$ ipython --no-banner

In [1]: import numpy as np

In [2]: import numpy.linalg as la

In [3]: np.set_printoptions(precision=3, suppress=True, linewidth=100)

In [4]: J = np.array([[-1.0, -0.2, 1.1, 0.5, -0.5],
   ...:     [-2.0, 0.6, -0.8, 2.9, 0.7],
   ...:     [-0.3, -0.1, -1.5, -1.2, -0.2],
   ...:     [1.6, 0.4, -1.2, 0.8, 0.1],
   ...:     [0.2, -0.8, 0.5, 0.0, -1.1]])

In [5]: J
Out[5]: 
array([[-1. , -0.2,  1.1,  0.5, -0.5],
       [-2. ,  0.6, -0.8,  2.9,  0.7],
       [-0.3, -0.1, -1.5, -1.2, -0.2],
       [ 1.6,  0.4, -1.2,  0.8,  0.1],
       [ 0.2, -0.8,  0.5,  0. , -1.1]])

In [6]: B = J / la.norm(J, axis=1, keepdims=True)

In [7]: cov = B @ B.T

In [8]: cov
Out[8]: 
array([[ 1.   ,  0.34 , -0.564, -0.729,  0.437],
       [ 0.34 ,  1.   , -0.258,  0.048, -0.376],
       [-0.564, -0.258,  1.   ,  0.07 , -0.178],
       [-0.729,  0.048,  0.07 ,  1.   , -0.221],
       [ 0.437, -0.376, -0.178, -0.221,  1.   ]])

In [9]: vec = np.array([1, 5, -3, 4, -1])

In [10]: rhs = J @ vec

In [11]: rhs
Out[11]: array([-2.8, 14.3, -0.9, 10.3, -4.2])

In [12]: la.solve(J, rhs)
Out[12]: array([ 1.,  5., -3.,  4., -1.])

In [13]: rng = np.random.default_rng(996855)

In [14]: lab = rng.permutation(5)

In [15]: lab
Out[15]: array([2, 3, 1, 4, 0])

In [16]: B = J[lab][:, lab]

In [17]: np.allclose(B, J)
Out[17]: False

In [18]: B
Out[18]: 
array([[-1.5, -1.2, -0.1, -0.2, -0.3],
       [-1.2,  0.8,  0.4,  0.1,  1.6],
       [-0.8,  2.9,  0.6,  0.7, -2. ],
       [ 0.5,  0. , -0.8, -1.1,  0.2],
       [ 1.1,  0.5, -0.2, -0.5, -1. ]])

In [19]: np.trace(B)
Out[19]: np.float64(-2.2)

In [20]: round(la.det(B), 3), round(la.det(J[lab]), 3)
Out[20]: (np.float64(5.022), np.float64(5.022))

In [21]: vec = np.array([1, 0, 1, 2, 1])

In [22]: rhs = B @ vec

In [23]: rhs
Out[23]: array([-2.3,  1. , -0.8, -2.3, -1.1])

In [24]: np.round(la.solve(B, rhs + B[:, 2]), 3) + 0
Out[24]: array([1., 0., 2., 2., 1.])

In [25]: np.round(la.solve(B, B[:, 0]), 3) + 0
Out[25]: array([1., 0., 0., 0., 0.])

In [26]: np.round(la.solve(B, rhs), 3) + 0
Out[26]: array([1., 0., 1., 2., 1.])

In [27]: np.round(la.solve(B, -3 * rhs), 3) + 0
Out[27]: array([-3.,  0., -3., -6., -3.])

In [28]: u = np.array([0, 2, 0, 1, 2])

In [29]: B = J + np.outer(u, np.eye(5)[4])

In [30]: np.round(la.det(B) / la.det(J), 3), np.round(1 + la.solve(J, u)[4], 3)
Out[30]: (np.float64(1.322), np.float64(1.322))

In [31]: B
Out[31]: 
array([[-1. , -0.2,  1.1,  0.5, -0.5],
       [-2. ,  0.6, -0.8,  2.9,  2.7],
       [-0.3, -0.1, -1.5, -1.2, -0.2],
       [ 1.6,  0.4, -1.2,  0.8,  1.1],
       [ 0.2, -0.8,  0.5,  0. ,  0.9]])

In [32]: la.matrix_rank(B - J)
Out[32]: np.int64(1)

In [33]: W0 = np.loadtxt("w.csv", delimiter=",")

In [34]: W0
Out[34]: 
array([[0.5  , 0.   , 0.333, 0.   , 0.   , 0.167, 0.   ],
       [0.125, 0.125, 0.   , 0.25 , 0.25 , 0.25 , 0.   ],
       [0.2  , 0.   , 0.6  , 0.   , 0.   , 0.   , 0.2  ],
       [0.   , 0.   , 0.333, 0.5  , 0.167, 0.   , 0.   ],
       [0.   , 0.   , 0.   , 0.   , 0.75 , 0.25 , 0.   ],
       [0.   , 0.   , 0.25 , 0.   , 0.   , 0.25 , 0.5  ],
       [0.091, 0.091, 0.182, 0.182, 0.182, 0.091, 0.182]])

In [35]: (W0 + W0.T) / 2
Out[35]: 
array([[0.5  , 0.062, 0.267, 0.   , 0.   , 0.083, 0.045],
       [0.062, 0.125, 0.   , 0.125, 0.125, 0.125, 0.045],
       [0.267, 0.   , 0.6  , 0.167, 0.   , 0.125, 0.191],
       [0.   , 0.125, 0.167, 0.5  , 0.083, 0.   , 0.091],
       [0.   , 0.125, 0.   , 0.083, 0.75 , 0.125, 0.091],
       [0.083, 0.125, 0.125, 0.   , 0.125, 0.25 , 0.295],
       [0.045, 0.045, 0.191, 0.091, 0.091, 0.295, 0.182]])

In [36]: round(float(la.det(W0)), 3)
Out[36]: 0.001

In [37]: np.allclose(W0 @ W0.T, W0.T @ W0)
Out[37]: False

In [38]: np.sort(np.abs(la.eigvals(W0)))
Out[38]: array([0.085, 0.226, 0.226, 0.43 , 0.43 , 0.753, 1.   ])

In [39]: (W0 - W0.T) / 2
Out[39]: 
array([[ 0.   , -0.062,  0.067,  0.   ,  0.   ,  0.083, -0.045],
       [ 0.062,  0.   ,  0.   ,  0.125,  0.125,  0.125, -0.045],
       [-0.067,  0.   ,  0.   , -0.167,  0.   , -0.125,  0.009],
       [ 0.   , -0.125,  0.167,  0.   ,  0.083,  0.   , -0.091],
       [ 0.   , -0.125,  0.   , -0.083,  0.   ,  0.125, -0.091],
       [-0.083, -0.125,  0.125,  0.   , -0.125,  0.   ,  0.205],
       [ 0.045,  0.045, -0.009,  0.091,  0.091, -0.205,  0.   ]])

In [40]: data = np.load("block9.npy")

In [41]: data
Out[41]: 
array([[ 1.161, -1.193, -0.495, -0.992],
       [ 1.306, -0.059,  1.081,  1.06 ],
       [ 0.435,  1.175,  0.83 , -1.319],
       [ 0.871,  1.091, -1.377,  0.393]])

In [42]: lab = rng.permutation(4)

In [43]: lab
Out[43]: array([3, 2, 0, 1])

In [44]: B = data[lab][:, lab]

In [45]: B
Out[45]: 
array([[ 0.393, -1.377,  0.871,  1.091],
       [-1.319,  0.83 ,  0.435,  1.175],
       [-0.992, -0.495,  1.161, -1.193],
       [ 1.06 ,  1.081,  1.306, -0.059]])

In [46]: np.sort(np.abs(la.eigvals(B)))
Out[46]: array([2., 2., 2., 2.])

In [47]: round(float(la.det(B)), 3), round(float(la.det(data[lab])), 3)
Out[47]: (-16.0, 16.0)

In [48]: np.allclose(B, data)
Out[48]: False

In [49]: np.diag(B)
Out[49]: array([ 0.393,  0.83 ,  1.161, -0.059])

In [50]: round(float(np.trace(B)), 3)
Out[50]: 2.325

In [51]: q = J.astype(float).copy()

In [52]: for j in range(5):
    ...:     q[:, j] -= q[:, :j] @ (q[:, :j].T @ q[:, j])
    ...:     q[:, j] /= la.norm(q[:, j])
    ...: 

In [53]: np.round(q.T @ q, 3) + 0
Out[53]: 
array([[1., 0., 0., 0., 0.],
       [0., 1., 0., 0., 0.],
       [0., 0., 1., 0., 0.],
       [0., 0., 0., 1., 0.],
       [0., 0., 0., 0., 1.]])

In [54]: q = data.astype(float).copy()

In [55]: for j in range(4):
    ...:     q[:, j] -= q[:, :j] @ (q[:, :j].T @ q[:, j])
    ...:     q[:, j] /= la.norm(q[:, j])
    ...: 

In [56]: np.round(q.T @ q, 3) + 0
Out[56]: 
array([[1., 0., 0., 0.],
       [0., 1., 0., 0.],
       [0., 0., 1., 0.],
       [0., 0., 0., 1.]])

In [57]: cov = data.T @ data

In [58]: la.eigvalsh(cov)[::-1]
Out[58]: array([4., 4., 4., 4.])

In [59]: cov.round(3) + 0
Out[59]: 
array([[4., 0., 0., 0.],
       [0., 4., 0., 0.],
       [0., 0., 4., 0.],
       [0., 0., 0., 4.]])

In [60]: round(la.det(data.T), 3)
Out[60]: np.float64(-16.0)

In [61]: round(float(np.einsum("ii->", data)), 3)
Out[61]: 2.325

In [62]: round(la.det(data[::-1]), 3)
Out[62]: np.float64(-16.0)

In [63]: np.round(np.poly(data), 3) + 0
Out[63]: array([  1.   ,  -2.325,   0.   ,   9.301, -16.   ])

In [64]: round(float(la.det(2 * data)), 3), round(la.det(data), 3)
Out[64]: (-256.0, np.float64(-16.0))

In [65]: mat = np.load("a.npy")

In [66]: mat
Out[66]: 
array([[0, 5, 0, 2, 4, 1, 4],
       [0, 0, 3, 1, 1, 5, 4],
       [0, 0, 0, 5, 2, 2, 3],
       [0, 0, 0, 0, 1, 1, 4],
       [0, 0, 0, 0, 0, 5, 5],
       [0, 0, 0, 0, 0, 0, 5],
       [0, 0, 0, 0, 0, 0, 0]])

In [67]: round(la.norm(mat, 2) / la.norm(mat), 3)
Out[67]: np.float64(0.827)

In [68]: [round(float(x), 3) for x in la.svd(mat, compute_uv=False)[:3]]
Out[68]: [13.046, 6.346, 4.534]

In [69]: U, sv, VT = la.svd(mat)

In [70]: V = VT[:(sv > 1e-8).sum()]

In [71]: vec = mat[2] + 4 * mat[5] + rng.integers(2) * np.eye(7)[5]

In [72]: vec
Out[72]: array([ 0.,  0.,  0.,  5.,  2.,  2., 23.])

In [73]: la.matrix_rank(np.vstack([mat, vec]))
Out[73]: np.int64(6)

In [74]: np.diag(V.T @ V)
Out[74]: array([0., 1., 1., 1., 1., 1., 1.])

In [75]: feats = np.loadtxt("dump.csv", delimiter=",")

In [76]: feats
Out[76]: 
array([[0.5  , 0.167, 0.167, 0.167],
       [0.   , 0.5  , 0.5  , 0.   ],
       [0.   , 0.   , 1.   , 0.   ],
       [0.333, 0.333, 0.167, 0.167]])

In [77]: q, V = la.qr(feats[:, :3])[0], la.qr(feats[:, 3:])[0]

In [78]: sv = la.svd(q.T @ V, compute_uv=False)

In [79]: np.degrees(np.arccos(sv.clip(0, 1)))
Out[79]: array([10.51])

In [80]: B = la.inv(feats)

In [81]: B
Out[81]: 
array([[  6.,   2.,  -1.,  -6.],
       [  0.,   2.,  -1.,   0.],
       [  0.,   0.,   1.,   0.],
       [-12.,  -8.,   3.,  18.]])

In [82]: np.round(la.slogdet(feats)[0], 3)
Out[82]: np.float64(1.0)

In [83]: round(float(la.cond(feats)), 3)
Out[83]: 29.933

In [84]: arr = np.array([[1, -1, 1, -1],
    ...:     [1, 0, 0, 0],
    ...:     [1, 1, 1, 1],
    ...:     [1, 2, 4, 8],
    ...:     [1, 3, 9, 27],
    ...:     [1, 4, 16, 64],
    ...:     [1, 5, 25, 125]])

In [85]: B = arr / np.sqrt((arr ** 2).mean(axis=1, keepdims=True))

In [86]: la.matrix_rank(arr - arr.mean(axis=1, keepdims=True))
Out[86]: np.int64(3)

In [87]: la.matrix_rank(B) == la.matrix_rank(arr)
Out[87]: np.True_

In [88]: B[2]
Out[88]: array([1., 1., 1., 1.])

In [89]: M = np.loadtxt("mat.csv", delimiter=",")

In [90]: M
Out[90]: 
array([[-1.098,  0.183, -1.595,  1.087, -0.357,  0.341],
       [-1.   ,  0.2  , -1.6  ,  1.2  , -0.4  ,  0.3  ]])

In [91]: W1 = np.array([[1, 3, 0, 3, 2, 1],
    ...:     [2, 0, 2, 2, 1, 1],
    ...:     [3, 1, 0, 1, 3, 0],
    ...:     [2, 1, 1, 0, 1, 2],
    ...:     [2, 0, 1, 2, 3, 0],
    ...:     [0, 3, 0, 1, 1, 1]])

In [92]: beta = np.array([-2, 2, 4, 6, 7, 6])

In [93]: H = np.maximum(M @ W1 + beta, 0)

In [94]: H
Out[94]: 
array([[0.   , 0.   , 5.096, 1.104, 0.559, 7.6  ],
       [0.   , 0.   , 5.2  , 1.3  , 0.7  , 7.9  ]])

In [95]: (H > 0).astype(int)
Out[95]: 
array([[0, 0, 1, 1, 1, 1],
       [0, 0, 1, 1, 1, 1]])

In [96]: (H > 0).mean(axis=0)
Out[96]: array([0., 0., 1., 1., 1., 1.])

In [97]: basis = np.array([[1, -5], [-4, 5], [-1, 1], [3, 0], [1, -1], [0, -1]])

In [98]: W1 @ basis
Out[98]: 
array([[  0,   7],
       [  7, -10],
       [  5, -13],
       [ -2,  -7],
       [ 10, -12],
       [ -8,  13]])

In [99]: blk = np.stack([M, -3 * M, M[::-1]])

In [100]: la.matrix_rank(blk)
Out[100]: array([2, 2, 2])

In [101]: (blk @ M.T).shape
Out[101]: (3, 2, 2)

In [102]: blk.shape
Out[102]: (3, 2, 6)

In [103]: la.matrix_rank(blk.reshape(3, -1))
Out[103]: np.int64(2)

In [104]: U, sv, VT = la.svd(M)

In [105]: sv
Out[105]: array([3.238, 0.114])

In [106]: B = U[:, :1] @ np.diag(sv[:1]) @ VT[:1]

In [107]: round(float(la.norm(M - B, 2)), 3), round(sv[1], 3)
Out[107]: (0.114, np.float64(0.114))

In [108]: round(float(la.norm(M - B) / la.norm(M)), 3)
Out[108]: 0.035

In [109]: B
Out[109]: 
array([[-1.045,  0.191, -1.591,  1.139, -0.377,  0.319],
       [-1.053,  0.192, -1.604,  1.148, -0.38 ,  0.322]])

In [110]: round(np.abs(M - B).max(), 3)
Out[110]: np.float64(0.053)

In [111]: np.round(la.norm(M, 2) / la.norm(M), 3)
Out[111]: np.float64(0.999)

In [112]: [round(float(x), 3) for x in la.svd(M, compute_uv=False)[:3]]
Out[112]: [3.238, 0.114]

In [113]: q, _ = la.qr(np.array([[-0.2, -0.7, 0.1, 0.3],
     ...:     [-0.6, 0.1, -0.3, -1.3],
     ...:     [-1.6, -1.7, -1.2, 1.1],
     ...:     [0.2, -0.2, 1.4, -0.3]]))

In [114]: V, _ = la.qr(np.array([[0.8, 0.5, -0.2, -0.2, 0.4, -1.4, 2.3],
     ...:     [-1.6, 0.4, -1.0, -0.8, -0.5, 1.3, 0.7],
     ...:     [0.6, 0.0, 1.6, -1.4, -0.6, -0.2, 0.2],
     ...:     [2.4, 1.4, 0.8, -0.1, 0.6, -0.6, 0.9],
     ...:     [-0.3, -1.3, 0.6, -1.1, 1.0, -0.8, 1.5],
     ...:     [1.2, 0.9, 0.6, -1.2, 0.6, 0.4, -1.5],
     ...:     [0.6, 1.2, 0.1, -2.0, -1.1, 0.3, -0.6]]))

In [115]: sv = 10 * 0.7 ** np.arange(4)

In [116]: K = q[:, :4] * sv @ V[:4]

In [117]: K
Out[117]: 
array([[ 4.171, -1.843, -1.246,  0.578, -1.138, -0.093, -0.312],
       [-0.847,  3.623, -2.444, -2.034,  2.699, -3.161, -1.263],
       [ 2.355, -0.61 , -3.242, -3.073, -1.573, -6.666,  4.061],
       [-0.221, -1.236, -3.782, -0.07 , -1.028,  3.383,  0.443]])

In [118]: def softmax(z):
     ...:     e = np.exp(z - z.max(axis=-1, keepdims=True))
     ...:     return e / e.sum(axis=-1, keepdims=True)
     ...: 

In [119]: np.round(softmax(10 * K[2]), 3) + 0
Out[119]: array([0., 0., 0., 0., 0., 0., 1.])

In [120]: np.round(softmax(K[2] + -1), 3) + 0
Out[120]: array([0.152, 0.008, 0.001, 0.001, 0.003, 0.   , 0.836])

In [121]: S = K @ K.T / np.sqrt(7)

In [122]: softmax(S).round(6).argmax(axis=1)
Out[122]: array([0, 1, 2, 3])

In [123]: softmax(S)[2] @ K
Out[123]: array([ 2.355, -0.61 , -3.242, -3.073, -1.573, -6.666,  4.061])

In [124]: U, sv, VT = la.svd(K, full_matrices=False)

In [125]: np.cumsum(sv ** 2) / np.sum(sv ** 2)
Out[125]: array([0.541, 0.806, 0.936, 1.   ])

In [126]: np.round(VT @ VT.T, 3) + 0
Out[126]: 
array([[1., 0., 0., 0.],
       [0., 1., 0., 0.],
       [0., 0., 1., 0.],
       [0., 0., 0., 1.]])

In [127]: np.abs(U[:, 0]).round(6).argmax()
Out[127]: np.int64(2)

In [128]: sv
Out[128]: array([10.  ,  7.  ,  4.9 ,  3.43])

In [129]: blk = np.stack([K, -3 * K, K[::-1]])

In [130]: la.norm(blk, axis=(1, 2))
Out[130]: array([13.593, 40.78 , 13.593])

In [131]: la.matrix_rank(blk)
Out[131]: array([4, 4, 4])

In [132]: la.matrix_rank(blk.reshape(3, -1))
Out[132]: np.int64(2)

In [133]: blk.shape
Out[133]: (3, 4, 7)
